% ipython --no-banner

In [1]: import numpy as np

In [2]: import numpy.linalg as la

In [3]: np.set_printoptions(suppress=True, linewidth=120)

In [4]: rng = np.random.default_rng(42)

In [5]: J = rng.normal(size=(34, 11)) + 3 * np.array([-1, 1, -3, 1, 1, 3, 2, 2, -1, 0, -3])

In [6]: print(J.round(3))
[[ -2.695   1.96   -8.25    3.941   1.049   7.698   6.128   5.684  -3.017  -0.853  -8.121]
 [ -2.222   3.066  -7.873   3.468   2.141   9.369   5.041   6.878  -3.05   -0.185  -9.681]
 [ -1.777   2.845  -9.428   2.648   3.532   9.365   6.413   6.431  -0.858  -0.406  -9.512]
 [ -3.814   3.616  -7.871   2.886   2.16    8.176   6.651   6.743  -2.457  -0.666  -8.768]
 [ -2.883   3.219  -8.129   3.224   3.679   9.068   6.289   6.631  -4.457  -0.32   -9.47 ]
 [ -3.639   2.725  -7.505   2.134   3.968   7.317   5.665   6.163  -2.414   0.711  -8.207]
 [ -3.349   2.538  -8.142   2.809   1.724   7.867   5.081   6.497  -2.858   0.69   -9.427]
 [ -2.841   3.626  -9.309   3.457   2.338   8.637   5.618   4.804  -2.513  -0.469  -8.988]
 [ -2.519   3.447  -8.335   2.902   2.577   8.92    4.313   4.553  -4.323  -0.997  -8.6  ]
 [ -3.905   2.622  -7.701   2.644   3.738   8.066   5.795   5.05   -3.339   0.84  -10.727]
 [ -2.566   3.238  -9.594   1.554   3.072   8.471   6.233   6.022  -1.398  -0.239 -10.023]
 [ -2.821   3.22   -7.641   3.835   3.357  10.463   4.811   5.36   -3.927  -0.39  -10.377]
 [ -2.365   2.778 -10.471   1.984   3.314   9.838   7.997   8.914  -2.586  -0.99  -11.132]
 [ -2.732   2.187  -9.415   2.388   2.859  10.066   6.157   5.841  -4.036  -1.675  -9.486]
 [ -3.054   4.768  -8.87    3.983   2.501   7.815   5.035   5.275  -0.872  -0.821  -8.162]
 [ -3.903   3.932  -8.615   2.843   2.959   8.345   6.446   5.545  -4.226  -1.278  -8.827]
 [ -1.421   3.16   -9.119   3.286   4.306   9.219   5.589   7.106  -2.571   1.536  -8.817]
 [ -4.224   1.632  -7.349   4.724   2.82    8.617   7.461   4.893  -3.895   0.643  -9.395]
 [ -3.005   2.837  -8.662   4.407   3.091   9.644   3.95    5.951  -3.843  -1.219  -9.878]
 [ -3.334   3.916 -10.326   3.031   2.516   8.672   7.003   6.538  -1.663  -0.155  -9.696]
 [ -3.224   3.242  -8.823   1.916   3.09    9.228   8.517   7.877  -3.853  -0.287 -10.463]
 [ -3.591   3.316  -7.794   2.271   2.346   6.853   5.837   4.938  -3.529  -0.877  -9.094]
 [ -4.758   1.533  -6.871   1.713   1.903  10.837   8.905   4.828  -3.368   0.342  -7.271]
 [ -3.987   2.755  -8.223   3.435   2.624   8.866   4.625   5.762  -3.266   0.232  -9.555]
 [ -2.528   4.013  -8.845   3.352   3.053   9.      5.278   6.316  -3.097   2.093  -7.427]
 [ -2.614   2.237 -10.112   4.191   3.263   9.48    4.255   6.927  -2.546  -1.11   -9.472]
 [ -2.736   3.052  -9.292   2.897   2.748   9.153   7.471   3.433  -3.237   0.177  -8.704]
 [ -3.372   1.243  -8.672   4.727   1.466   9.864   5.671   5.939  -4.053  -0.334  -7.7  ]
 [ -2.417   4.732  -7.823   3.439   4.744   9.439   6.828   5.703  -2.933  -0.697  -8.01 ]
 [ -4.178   3.782  -9.191   4.171   3.751  10.821   6.731   4.428  -3.067  -1.172  -9.518]
 [ -1.489   3.638  -9.699   1.986   3.033   7.783   5.329   6.312  -1.845   0.609 -11.291]
 [ -2.696   3.072  -8.586   4.616   0.937   8.409   6.591   4.418  -1.524   0.368  -8.153]
 [ -3.571   3.814  -7.932   3.233   3.234   9.27    5.137   5.852  -3.153   0.383  -8.   ]
 [ -4.059   2.875  -7.519   2.256   2.178   9.202   6.844   6.011  -1.671   0.857  -8.158]]

In [7]: t3 = np.stack([J, 2 * J, J[::-1]])

In [8]: la.matrix_rank(t3.reshape(3, -1))
Out[8]: np.int64(2)

In [9]: (t3 @ J.T).shape
Out[9]: (3, 34, 34)
